% ipython --no-banner

In [1]: import numpy as np

In [2]: np.set_printoptions(precision=3, suppress=True, linewidth=160, legacy="1.25")

In [3]: def rd(a):
   ...:     return np.round(a, 3) + 0
   ...: 

In [4]: A = np.load("test8.npy")

In [5]: A
Out[5]: 
array([[0, 0, 1, 0],
       [0, 0, 0, 0],
       [1, 0, 0, 1],
       [0, 0, 1, 0]])

In [6]: np.all(np.linalg.eigvalsh(A) > 0)
Out[6]: False

In [7]: rd(np.linalg.eigvalsh(A).min())
Out[7]: -1.414

In [8]: rng = np.random.default_rng(831748)

In [9]: A2 = A + rng.integers(-2, 3, (4, 2)) @ rng.integers(-2, 3, (2, 4))

In [10]: A2
Out[10]: 
array([[-2, -2, -1,  1],
       [ 0, -2, -2, -3],
       [ 1, -2, -2, -2],
       [-1,  0,  1,  2]])

In [11]: A2 - A
Out[11]: 
array([[-2, -2, -2,  1],
       [ 0, -2, -2, -3],
       [ 0, -2, -2, -3],
       [-1,  0,  0,  2]])

In [12]: np.linalg.matrix_rank(A2 - A, tol=1e-8)
Out[12]: 2

In [13]: def softmax(z):
    ...:     e = np.exp(z - z.max(axis=-1, keepdims=True))
    ...:     return e / e.sum(axis=-1, keepdims=True)
    ...: 

In [14]: rd(softmax(A2[2] + -2))
Out[14]: array([0.87 , 0.043, 0.043, 0.043])

In [15]: scores = A2 @ A2.T / np.sqrt(4)

In [16]: rd(softmax(scores + np.triu(np.full(scores.shape, -np.inf), 1)))
Out[16]: 
array([[1.   , 0.   , 0.   , 0.   ],
       [0.001, 0.999, 0.   , 0.   ],
       [0.002, 0.622, 0.377, 0.   ],
       [0.182, 0.001, 0.001, 0.816]])

In [17]: softmax(scores).round(6).argmax(axis=1)
Out[17]: array([0, 1, 1, 3])

In [18]: rd(softmax(scores)[2] @ A2)
Out[18]: array([ 0.374, -2.   , -1.998, -2.617])

In [19]: W0 = np.load("w.npy")

In [20]: W0
Out[20]: 
array([[3., 1., 0., 0.],
       [0., 3., 1., 0.],
       [0., 0., 3., 1.],
       [0., 0., 0., 3.]])

In [21]: x0 = np.array([0, 1, 1, 1])

In [22]: target = W0 @ x0

In [23]: target
Out[23]: array([1., 4., 4., 3.])

In [24]: rd(np.linalg.solve(W0, W0[:, 0]))
Out[24]: array([1., 0., 0., 0.])

In [25]: rd(np.linalg.solve(W0, target))
Out[25]: array([0., 1., 1., 1.])

In [26]: A2 = W0 / np.linalg.norm(W0, axis=1, keepdims=True)

In [27]: gram = A2 @ A2.T

In [28]: np.argwhere(np.triu(np.abs(gram) > 0.95, 1))
Out[28]: array([], shape=(0, 2), dtype=int64)

In [29]: np.degrees(np.arccos(np.clip(gram[0, 2], -1, 1)))
Out[29]: 90.0

In [30]: np.poly(W0)
Out[30]: array([   1.,  -12.,   54., -108.,   81.])

In [31]: rd(np.linalg.det(2 * W0)), rd(np.linalg.det(W0))
Out[31]: (1296.0, 81.0)

In [32]: rd(np.linalg.eigvals(W0).sum().real)
Out[32]: 12.0

In [33]: rd(np.linalg.det(W0[::-1]))
Out[33]: 81.0

In [34]: K = np.load("out19.npy")

In [35]: K
Out[35]: 
array([[ 9,  6, 12,  9],
       [ 6,  9,  6,  0],
       [12,  6, 17, 15],
       [ 9,  0, 15, 18]])

In [36]: left, s, VT = np.linalg.svd(K)

In [37]: np.argmax(s[:-1] / (s[1:] + 1e-6)) + 1
Out[37]: 3

In [38]: rd(s)
Out[38]: array([41.04 , 11.601,  0.359,  0.   ])

In [39]: A2 = left[:, :3] @ np.diag(s[:3]) @ VT[:3]

In [40]: rd(A2)
Out[40]: 
array([[ 9.,  6., 12.,  9.],
       [ 6.,  9.,  6.,  0.],
       [12.,  6., 17., 15.],
       [ 9.,  0., 15., 18.]])

In [41]: rd(np.linalg.norm(K - A2) / np.linalg.norm(K))
Out[41]: 0.0

In [42]: rd(np.abs(K - A2).max())
Out[42]: 0.0

In [43]: rd(np.linalg.norm(K - A2, 2)), rd(s[3])
Out[43]: (0.0, 0.0)

In [44]: w, V = np.linalg.eigh(K)

In [45]: x0 = np.array([-3, -3, 1, -2])

In [46]: rd(V * np.abs(w) @ V.T)
Out[46]: 
array([[ 9.,  6., 12.,  9.],
       [ 6.,  9.,  6.,  0.],
       [12.,  6., 17., 15.],
       [ 9.,  0., 15., 18.]])

In [47]: np.abs(K).sum(axis=1).max(), rd(np.abs(w).max())
Out[47]: (50, 41.04)

In [48]: rd(np.linalg.eigvalsh(K[1:, 1:]))
Out[48]: array([ 0.232, 10.524, 33.244])

In [49]: (np.sign(V[:, -1].round(6)) == np.sign(V[0, -1].round(6))).astype(int)
Out[49]: array([1, 1, 1, 1])

In [50]: rd(np.linalg.svd(K, compute_uv=False))
Out[50]: array([41.04 , 11.601,  0.359,  0.   ])

In [51]: K.sum(axis=1)
Out[51]: array([36, 21, 50, 42])

In [52]: np.linalg.matrix_rank(K)
Out[52]: 3

In [53]: np.unravel_index(np.abs(K).argmax(), K.shape)
Out[53]: (3, 3)

In [54]: np.abs(K).max()
Out[54]: 18

In [55]: r = np.linalg.matrix_rank(K)

In [56]: r
Out[56]: 3

In [57]: N = np.linalg.svd(K)[2][r:].T

In [58]: [int(np.linalg.matrix_rank(K[:i])) for i in range(1, len(K) + 1)]
Out[58]: [1, 2, 3, 3]

In [59]: N.shape
Out[59]: (4, 1)

In [60]: [int(np.linalg.matrix_rank(np.delete(K, i, axis=0))) for i in range(4)]
Out[60]: [3, 2, 3, 3]

In [61]: np.allclose(K @ N, 0)
Out[61]: True

In [62]: rd(N[:, 0] / N[np.abs(N[:, 0]).round(6).argmax(), 0])
Out[62]: array([ 1.   ,  0.   , -1.   ,  0.333])

In [63]: rd(N @ N.T)
Out[63]: 
array([[ 0.474,  0.   , -0.474,  0.158],
       [ 0.   ,  0.   ,  0.   ,  0.   ],
       [-0.474,  0.   ,  0.474, -0.158],
       [ 0.158,  0.   , -0.158,  0.053]])

In [64]: [int(np.linalg.matrix_rank(K[:, :j + 1])) for j in range(4)]
Out[64]: [1, 2, 3, 3]

In [65]: mat = np.load("sample11.npy")

In [66]: mat
Out[66]: 
array([[ 2,  0,  0, -4],
       [-2, -6,  0, -2],
       [-2, -6,  0, -2],
       [ 2,  6,  0,  2],
       [-2, -8,  0, -4]])

In [67]: # rows and columns are dependent

In [68]: rd(np.trace(np.linalg.pinv(mat) @ mat))
Out[68]: 2.0

In [69]: np.unique(mat.round(6), axis=0).shape
Out[69]: (4, 4)

In [70]: np.allclose(mat[:-1].T @ np.linalg.lstsq(mat[:-1].T, mat[-1])[0], mat[-1])
Out[70]: True

In [71]: rd(mat @ np.linalg.pinv(mat) @ mat)
Out[71]: 
array([[ 2.,  0.,  0., -4.],
       [-2., -6.,  0., -2.],
       [-2., -6.,  0., -2.],
       [ 2.,  6.,  0.,  2.],
       [-2., -8.,  0., -4.]])

In [72]: E = np.array([[0, -2, -6, 1, -1],
    ...:     [2, 0, 3, 3, -3],
    ...:     [6, -3, 0, 2, -1],
    ...:     [-1, -3, -2, 0, 6],
    ...:     [1, 3, 1, -6, 0]])

In [73]: rd(np.trace(np.linalg.pinv(E) @ E))
Out[73]: 4.0

In [74]: np.linalg.lstsq(E[:-1].T, E[-1])[2]
Out[74]: 4

In [75]: arr = np.load("block13.npy")

In [76]: arr
Out[76]: 
array([[1, 0, 2],
       [2, 1, 4],
       [0, 0, 0],
       [1, 2, 2]])

In [77]: left, s, VT = np.linalg.svd(arr)

In [78]: np.argmax(s[:-1] / (s[1:] + 1e-6)) + 1
Out[78]: 2

In [79]: rd(s)
Out[79]: array([5.733, 1.459, 0.   ])

In [80]: A2 = left[:, :2] @ np.diag(s[:2]) @ VT[:2]

In [81]: np.linalg.matrix_rank(arr, rtol=0.05)
Out[81]: 2

In [82]: data = np.loadtxt("layer5.csv", delimiter=",")

In [83]: data
Out[83]: 
array([[ 7.229, -2.4  ,  0.5  ],
       [ 1.79 , -0.6  , -0.6  ],
       [ 3.906, -1.3  ,  0.2  ],
       [ 1.49 , -0.5  , -1.   ],
       [ 0.011,  0.   , -1.5  ],
       [-4.475,  1.5  ,  0.4  ],
       [-0.03 ,  0.   , -0.3  ],
       [ 2.399, -0.8  , -0.4  ],
       [ 1.825, -0.6  ,  3.7  ],
       [-2.092,  0.7  ,  0.1  ],
       [ 0.27 , -0.1  ,  0.1  ],
       [-7.203,  2.4  ,  0.5  ],
       [-0.618,  0.2  ,  0.4  ],
       [-2.092,  0.7  , -1.4  ],
       [ 1.492, -0.5  ,  0.3  ],
       [-4.775,  1.6  ,  2.9  ],
       [ 5.423, -1.8  ,  1.2  ],
       [ 0.881, -0.3  ,  0.2  ],
       [-3.627,  1.2  , -0.4  ],
       [-1.499,  0.5  , -1.1  ],
       [-2.103,  0.7  , -1.2  ],
       [ 1.793, -0.6  ,  1.5  ],
       [-0.89 ,  0.3  ,  0.5  ],
       [-0.312,  0.1  ,  0.6  ],
       [-1.77 ,  0.6  ,  0.6  ],
       [-0.591,  0.2  , -0.6  ],
       [ 0.303, -0.1  , -0.2  ],
       [ 0.316, -0.1  , -0.1  ]])

In [84]: O, V = np.linalg.qr(data[:, :2])[0], np.linalg.qr(data[:, 2:])[0]

In [85]: s = np.linalg.svd(O.T @ V, compute_uv=False)

In [86]: rd(np.degrees(np.arccos(s.clip(0, 1))))
Out[86]: array([68.027])

In [87]: left, s, VT = np.linalg.svd(data)

In [88]: np.argmax(s[:-1] / (s[1:] + 1e-6)) + 1
Out[88]: 2

In [89]: A2 = left[:, :2] @ np.diag(s[:2]) @ VT[:2]

In [90]: rd(np.linalg.norm(data - A2) / np.linalg.norm(data))
Out[90]: 0.002

In [91]: np.linalg.matrix_rank(A2)
Out[91]: 2

In [92]: rd(np.linalg.norm(data - A2, 2)), rd(s[2])
Out[92]: (0.027, 0.027)

In [93]: rd(np.abs(np.linalg.svd(data)[2][-1]))
Out[93]: array([0.316, 0.949, 0.002])

In [94]: np.linalg.matrix_rank(data, rtol=0.1)
Out[94]: 2

In [95]: np.argsort(-np.linalg.norm(data, axis=0).round(6), kind="stable")[:3]
Out[95]: array([0, 2, 1])

In [96]: rd(np.linalg.norm(data, 2) / np.linalg.norm(data))
Out[96]: 0.939

In [97]: np.linalg.cond(data) > 100
Out[97]: True

In [98]: idx = data[:, 1] > np.median(data[:, 1])

In [99]: u = data[idx].mean(axis=0) - data[~idx].mean(axis=0)

In [100]: ((data - data.mean(axis=0)) @ u > 0).astype(int)
Out[100]: array([0, 0, 0, 0, 0, 1, 0, 0, 0, 1, 0, 1, 1, 1, 0, 1, 0, 0, 1, 1, 1, 0, 1, 1, 1, 1, 0, 0])

In [101]: np.argsort(-np.abs(u).round(6), kind="stable")
Out[101]: array([0, 1, 2])

In [102]: rd(u)
Out[102]: array([-4.405,  1.47 , -0.14 ])

In [103]: idx.astype(int)
Out[103]: array([0, 0, 0, 0, 0, 1, 0, 0, 0, 1, 0, 1, 1, 1, 0, 1, 0, 0, 1, 1, 1, 0, 1, 1, 1, 1, 0, 0])

In [104]: M = np.load("dump.npy")

In [105]: M
Out[105]: 
array([[ 0,  0,  2,  4],
       [ 0,  0,  2,  4],
       [ 0, 15,  2,  6],
       [ 0,  0,  2,  0],
       [ 0,  0,  2,  4],
       [ 0,  0,  2,  0],
       [ 0,  0,  2,  2],
       [ 0,  0,  2,  6],
       [ 0,  3,  2,  6],
       [ 0,  0,  2,  0],
       [ 3,  3,  2,  0],
       [ 1,  6,  2,  2],
       [ 0,  0,  2,  2],
       [ 1,  0,  2,  0],
       [ 0,  3,  2,  6],
       [ 0,  3,  2,  4],
       [ 0,  0,  2,  4],
       [ 0,  6,  2,  4],
       [ 3,  3,  2,  0],
       [ 1,  0,  2,  0],
       [ 0,  6,  2,  8],
       [ 2,  9,  2,  2],
       [ 8,  0,  2,  0],
       [ 4,  0,  2,  0]])

In [106]: hat = M @ np.linalg.solve(M.T @ M, M.T)

In [107]: rd(np.trace(hat))
Out[107]: 4.0

In [108]: np.linalg.matrix_rank(np.eye(24) - hat)
Out[108]: 20

In [109]: rd(hat @ M[:, 0])
Out[109]: array([0., 0., 0., 0., 0., 0., 0., 0., 0., 0., 3., 1., 0., 1., 0., 0., 0., 0., 3., 1., 0., 2., 8., 4.])

In [110]: A2 = np.c_[M[:, :2] @ np.array([[4, 4], [3, 4]]), np.array([5, 0, 0, 3, 0, 3, 0, 1, 4, 3, 3, 1, 3, 0, 5, 5, 5, 0, 3, 5, 1, 1, 1, 2])]

In [111]: A2
Out[111]: 
array([[ 0,  0,  5],
       [ 0,  0,  0],
       [45, 60,  0],
       [ 0,  0,  3],
       [ 0,  0,  0],
       [ 0,  0,  3],
       [ 0,  0,  0],
       [ 0,  0,  1],
       [ 9, 12,  4],
       [ 0,  0,  3],
       [21, 24,  3],
       [22, 28,  1],
       [ 0,  0,  3],
       [ 4,  4,  0],
       [ 9, 12,  5],
       [ 9, 12,  5],
       [ 0,  0,  5],
       [18, 24,  0],
       [21, 24,  3],
       [ 4,  4,  5],
       [18, 24,  1],
       [35, 44,  1],
       [32, 32,  1],
       [16, 16,  2]])

In [112]: np.linalg.matrix_rank(A2)
Out[112]: 3

In [113]: np.linalg.matrix_rank(np.c_[M, A2])
Out[113]: 5

In [114]: rd(np.linalg.norm(np.linalg.qr(M)[0].T @ A2, axis=0) ** 2 / ((A2 ** 2).sum(axis=0) + 1e-12))
Out[114]: array([1.   , 1.   , 0.637])
